% python3 -q
>>> import numpy as np
>>> import numpy.linalg as la
>>> np.set_printoptions(precision=3, suppress=True, linewidth=100)
>>> r0 = np.array([2, 1, 3, 1, 1, 3, -2, 0])
>>> v = np.array([2, -2, -2, -3, -2, -1, -3, -2, 1])
>>> W0 = np.outer(r0, v)
>>> W0
array([[ 4, -4, -4, -6, -4, -2, -6, -4,  2],
       [ 2, -2, -2, -3, -2, -1, -3, -2,  1],
       [ 6, -6, -6, -9, -6, -3, -9, -6,  3],
       [ 2, -2, -2, -3, -2, -1, -3, -2,  1],
       [ 2, -2, -2, -3, -2, -1, -3, -2,  1],
       [ 6, -6, -6, -9, -6, -3, -9, -6,  3],
       [-4,  4,  4,  6,  4,  2,  6,  4, -2],
       [ 0,  0,  0,  0,  0,  0,  0,  0,  0]])
>>> t = np.radians(135)
>>> R = np.eye(9)
>>> R[6, 6] = R[4, 4] = np.cos(t)
>>> R[6, 4], R[4, 6] = -np.sin(t), np.sin(t)
>>> R
array([[ 1.   ,  0.   ,  0.   ,  0.   ,  0.   ,  0.   ,  0.   ,  0.   ,  0.   ],
       [ 0.   ,  1.   ,  0.   ,  0.   ,  0.   ,  0.   ,  0.   ,  0.   ,  0.   ],
       [ 0.   ,  0.   ,  1.   ,  0.   ,  0.   ,  0.   ,  0.   ,  0.   ,  0.   ],
       [ 0.   ,  0.   ,  0.   ,  1.   ,  0.   ,  0.   ,  0.   ,  0.   ,  0.   ],
       [ 0.   ,  0.   ,  0.   ,  0.   , -0.707,  0.   ,  0.707,  0.   ,  0.   ],
       [ 0.   ,  0.   ,  0.   ,  0.   ,  0.   ,  1.   ,  0.   ,  0.   ,  0.   ],
       [ 0.   ,  0.   ,  0.   ,  0.   , -0.707,  0.   , -0.707,  0.   ,  0.   ],
       [ 0.   ,  0.   ,  0.   ,  0.   ,  0.   ,  0.   ,  0.   ,  1.   ,  0.   ],
       [ 0.   ,  0.   ,  0.   ,  0.   ,  0.   ,  0.   ,  0.   ,  0.   ,  1.   ]])
>>> out = W0 @ R.T
>>> np.round(la.svd(W0, compute_uv=False), 3) + 0, np.round(la.svd(out, compute_uv=False), 3) + 0
(array([34.059,  0.   ,  0.   ,  0.   ,  0.   ,  0.   ,  0.   ,  0.   ]), array([34.059,  0.   ,  0.   ,  0.   ,  0.   ,  0.   ,  0.   ,  0.   ]))
>>> np.abs(out - W0).max(axis=0)
array([ 0.   ,  0.   ,  0.   ,  0.   ,  3.879,  0.   , 19.607,  0.   ,  0.   ])
>>> out
array([[ 4.   , -4.   , -4.   , -6.   , -1.414, -2.   ,  7.071, -4.   ,  2.   ],
       [ 2.   , -2.   , -2.   , -3.   , -0.707, -1.   ,  3.536, -2.   ,  1.   ],
       [ 6.   , -6.   , -6.   , -9.   , -2.121, -3.   , 10.607, -6.   ,  3.   ],
       [ 2.   , -2.   , -2.   , -3.   , -0.707, -1.   ,  3.536, -2.   ,  1.   ],
       [ 2.   , -2.   , -2.   , -3.   , -0.707, -1.   ,  3.536, -2.   ,  1.   ],
       [ 6.   , -6.   , -6.   , -9.   , -2.121, -3.   , 10.607, -6.   ,  3.   ],
       [-4.   ,  4.   ,  4.   ,  6.   ,  1.414,  2.   , -7.071,  4.   , -2.   ],
       [ 0.   ,  0.   ,  0.   ,  0.   ,  0.   ,  0.   ,  0.   ,  0.   ,  0.   ]])
>>> W0 @ la.pinv(W0) @ W0
array([[ 4., -4., -4., -6., -4., -2., -6., -4.,  2.],
       [ 2., -2., -2., -3., -2., -1., -3., -2.,  1.],
       [ 6., -6., -6., -9., -6., -3., -9., -6.,  3.],
       [ 2., -2., -2., -3., -2., -1., -3., -2.,  1.],
       [ 2., -2., -2., -3., -2., -1., -3., -2.,  1.],
       [ 6., -6., -6., -9., -6., -3., -9., -6.,  3.],
       [-4.,  4.,  4.,  6.,  4.,  2.,  6.,  4., -2.],
       [ 0.,  0.,  0.,  0.,  0.,  0.,  0.,  0.,  0.]])
>>> arr = np.load("arr.npy")
>>> arr
array([[ 1,  1,  1,  1,  1,  1,  1,  1],
       [ 1,  1, -1, -1, -1, -1,  1,  1],
       [ 1,  1, -1, -1,  1,  1, -1, -1],
       [ 1, -1, -1,  1, -1,  1,  1, -1]])
>>> out = np.array([[1, 1], [0, 0], [1, 3], [0, 1], [0, 1], [0, 2], [0, 1], [2, 3]])
>>> out.T @ arr.T
array([[ 4,  2, -2, -2],
       [12, -2, -4, -2]])
>>> np.einsum("ik,kj->ij", arr, out)
array([[ 4, 12],
       [ 2, -2],
       [-2, -4],
       [-2, -2]])
>>> np.einsum("ij,ij->i", arr, arr)
array([8, 8, 8, 8])
>>> np.einsum("ij->j", arr)
array([ 4,  2, -2,  0,  0,  2,  2,  0])
>>> la.matrix_rank(arr @ out)
np.int64(2)
>>> arr @ out
array([[ 4, 12],
       [ 2, -2],
       [-2, -4],
       [-2, -2]])
>>> np.vstack([arr, out.T]).shape
(6, 8)
